% python3 -q
>>> import numpy as np
>>> import numpy.linalg as la
>>> np.set_printoptions(precision=2, suppress=True, linewidth=200, legacy="1.25")
>>> E = np.load("out7.npy")
>>> E
array([[ 7., -1.,  0.,  0.,  0.,  0.,  0.,  0.,  0.,  0.,  0.,  0.,  0.],
       [-1.,  9., -1.,  0.,  0.,  0.,  0.,  0.,  0.,  0.,  0.,  0.,  0.],
       [ 0., -1.,  1., -1.,  0.,  0.,  0.,  0.,  0.,  0.,  0.,  0.,  0.],
       [ 0.,  0., -1.,  1., -1.,  0.,  0.,  0.,  0.,  0.,  0.,  0.,  0.],
       [ 0.,  0.,  0., -1.,  5., -1.,  0.,  0.,  0.,  0.,  0.,  0.,  0.],
       [ 0.,  0.,  0.,  0., -1.,  3., -1.,  0.,  0.,  0.,  0.,  0.,  0.],
       [ 0.,  0.,  0.,  0.,  0., -1.,  5., -1.,  0.,  0.,  0.,  0.,  0.],
       [ 0.,  0.,  0.,  0.,  0.,  0., -1.,  2., -1.,  0.,  0.,  0.,  0.],
       [ 0.,  0.,  0.,  0.,  0.,  0.,  0., -1.,  8., -1.,  0.,  0.,  0.],
       [ 0.,  0.,  0.,  0.,  0.,  0.,  0.,  0., -1.,  5., -1.,  0.,  0.],
       [ 0.,  0.,  0.,  0.,  0.,  0.,  0.,  0.,  0., -1.,  3., -1.,  0.],
       [ 0.,  0.,  0.,  0.,  0.,  0.,  0.,  0.,  0.,  0., -1.,  5., -1.],
       [ 0.,  0.,  0.,  0.,  0.,  0.,  0.,  0.,  0.,  0.,  0., -1.,  2.]])
>>> Q, evecs = la.qr(E[:, :9])[0], la.qr(E[:, 9:])[0]
>>> s = la.svd(Q.T @ evecs, compute_uv=False)
>>> (s > 0.9).sum()
0
>>> s.round(2) + 0
array([0.35, 0.02, 0.  , 0.  ])
>>> w, evecs = la.eigh(E)
>>> x0 = np.array([0, 3, 3, 3, 0, 1, 3, 0, 2, 2, 3, 3, 1])
>>> la.eigvalsh(E[1:, 1:])
array([-0.16,  1.46,  1.6 ,  1.74,  2.39,  2.48,  4.92,  5.27,  5.78,  5.92,  8.47,  9.13])
>>> x0 @ E @ x0
187.0
>>> A2 = np.array([[-6, -3, -9, -8, -3, -6, -6],
...     [-2, -5, -3, 1, 0, -3, 6],
...     [-5, -7, 8, -7, 5, 1, 6],
...     [5, 4, 0, -5, -7, -4, -2],
...     [-2, -4, 1, 6, 0, -1, -3],
...     [-6, 9, 4, 7, 6, -6, 5],
...     [-5, -2, -5, -1, -7, 7, -5]])
>>> A2[-1] = A2[0]
>>> A = A2 + 0.1 * np.eye(7)
>>> print(A)
[[-5.9 -3.  -9.  -8.  -3.  -6.  -6. ]
 [-2.  -4.9 -3.   1.   0.  -3.   6. ]
 [-5.  -7.   8.1 -7.   5.   1.   6. ]
 [ 5.   4.   0.  -4.9 -7.  -4.  -2. ]
 [-2.  -4.   1.   6.   0.1 -1.  -3. ]
 [-6.   9.   4.   7.   6.  -5.9  5. ]
 [-6.  -3.  -9.  -8.  -3.  -6.  -5.9]]
>>> A2 = la.invert(A)
Traceback (most recent call last):
  File "<python-input-17>", line 1, in <module>
    A2 = la.invert(A)
         ^^^^^^^^^
AttributeError: module 'numpy.linalg' has no attribute 'invert'
>>> A2 = la.inv(A)
>>> round(la.cond(A), 2)
476.68
>>> round(float(la.det(A) * la.det(A2)), 2)
1.0
>>> print(np.allclose(A2, A.T))
False
